$ python -q
>>> import numpy as np
>>> import numpy.linalg as la
>>> np.set_printoptions(precision=2, suppress=True, linewidth=100, legacy="1.25")
>>> def rd(a):
...     return np.round(a, 2) + 0
... 
>>> mat = np.load("mat.npy")
>>> print(mat)
[[ 0 -1  1  0]
 [ 0  0  1 -1]
 [ 0  0  0  1]
 [ 0  0  0  0]]
>>> G = mat.T @ mat
>>> print(np.trace(G), (mat ** 2).sum())
5 5
>>> print(G)
[[ 0  0  0  0]
 [ 0  1 -1  0]
 [ 0 -1  2 -1]
 [ 0  0 -1  2]]
>>> W1 = np.array([[1, -3, 0, 1, -3, -1],
...     [0, 3, 2, 0, 2, 0],
...     [-3, 0, 2, 2, 0, 0],
...     [3, 2, -2, 3, 1, 2]])
>>> c = np.array([3, 2, 0, 1, 1, 0])
>>> H = np.maximum(G @ W1 + c, 0)
>>> print(H)
[[ 3  2  0  1  1  0]
 [ 6  5  0  0  3  0]
 [ 0  0  4  2  0  0]
 [12  6  0  5  3  4]]
>>> print(la.matrix_rank(H))
4
>>> print((H > 0).astype(int))
[[1 1 0 1 1 0]
 [1 1 0 0 1 0]
 [0 0 1 1 0 0]
 [1 1 0 1 1 1]]
>>> basis = np.array([[1, 0], [-1, 1], [-3, -5], [5, 0], [4, 3], [-2, 0]])
>>> print(H @ basis)
[[ 10   5]
 [ 13  14]
 [ -2 -20]
 [ 35  15]]
>>> A = np.tril(np.array([[0, 3, 8], [5, 4, 9], [1, 5, 2]]), -1) + np.eye(3, dtype=int)
>>> print(A)
[[1 0 0]
 [5 1 0]
 [1 5 1]]
>>> t = np.radians(45)
>>> r_ = np.eye(3)
>>> r_[1, 1] = r_[0, 0] = np.cos(t)
>>> r_[1, 0], r_[0, 1] = -np.sin(t), np.sin(t)
>>> print(rd(r_))
[[ 0.71  0.71  0.  ]
 [-0.71  0.71  0.  ]
 [ 0.    0.    1.  ]]
>>> M2 = A @ r_.T
>>> print(rd(M2))
[[ 0.71 -0.71  0.  ]
 [ 4.24 -2.83  0.  ]
 [ 4.24  2.83  1.  ]]
>>> print(rd(la.det(r_)), rd(np.trace(r_)))
1.0 2.41
>>> print(rd(np.abs(M2 - A).max(axis=0)))
[3.24 3.83 0.  ]
>>> M2 = np.array([[-4, 3, -2], [2, -5, -3], [3, -4, 1], [-3, 5, -1]])
>>> print(np.vstack([mat, M2.T]).shape)
(7, 4)
>>> print(M2.T @ mat.T)
[[ 1  6 -3  0]
 [ 1 -9  5  0]
 [ 4  2 -1  0]]
>>> print(la.matrix_rank(np.vstack([mat, M2.T])))
4
>>> print(np.einsum("ik,kj->ji", mat, M2))
[[ 1  6 -3  0]
 [ 1 -9  5  0]
 [ 4  2 -1  0]]
>>> print(mat @ M2)
[[ 1  1  4]
 [ 6 -9  2]
 [-3  5 -1]
 [ 0  0  0]]
>>> M2 = np.array([[-2, 3], [-2, 0], [4, -1]])
>>> print(np.einsum("ij,ij->i", A, A))
[ 1 26 27]
>>> print(M2.T @ A.T)
[[ -2 -12  -8]
 [  3  15   2]]
>>> print(np.vstack([A, M2.T]).shape)
(5, 3)
>>> print(np.einsum("ij->j", A))
[7 6 1]
>>> print(np.einsum("ik,kj->ji", A, M2))
[[ -2 -12  -8]
 [  3  15   2]]
>>> print(np.argsort(-la.norm(A, axis=0).round(6), kind="stable")[:3])
[0 1 2]
>>> print([round(float(x), 2) for x in la.svd(A, compute_uv=False)[:3]])
[6.08, 4.12, 0.04]
>>> print(round(np.log10(la.cond(A))))
2
>>> W1 = np.array([[6, 4, 9, -7, 8], [-5, 1, -5, 5, 8], [-1, 1, -2, -1, -9]])
>>> c = np.array([0, 2, 1, 0, 0])
>>> H = np.maximum(A @ W1 + c, 0)
>>> print((H > 0).astype(int))
[[1 1 1 0 1]
 [1 1 1 0 1]
 [0 1 0 1 1]]
>>> print(la.matrix_rank(H))
3
>>> basis = np.array([[2, 9], [3, 3], [9, 3], [8, 4], [7, 2]])
>>> print(H @ basis)
[[176 118]
 [824 513]
 [445 182]]
>>> M2 = np.array([[-2]])
>>> basis = np.array([[1]])
>>> data = np.block([[M2, np.array([[-1]])], [np.zeros((1, 1)), basis]])
>>> print(data)
[[-2. -1.]
 [ 0.  1.]]
>>> # triangular
>>> w, vecs = la.eig(data)
>>> print(w)
[-2.  1.]
>>> print(rd(np.sort(la.eigvals(data.T))))
[-2.  1.]
>>> print(np.prod(np.diag(data)), rd(la.det(data)))
-2.0 -2.0
>>> print(data @ data)
[[4. 1.]
 [0. 1.]]
>>> print(rd(la.matrix_power(data - np.diag(np.diag(data)), 2)))
[[0. 0.]
 [0. 0.]]
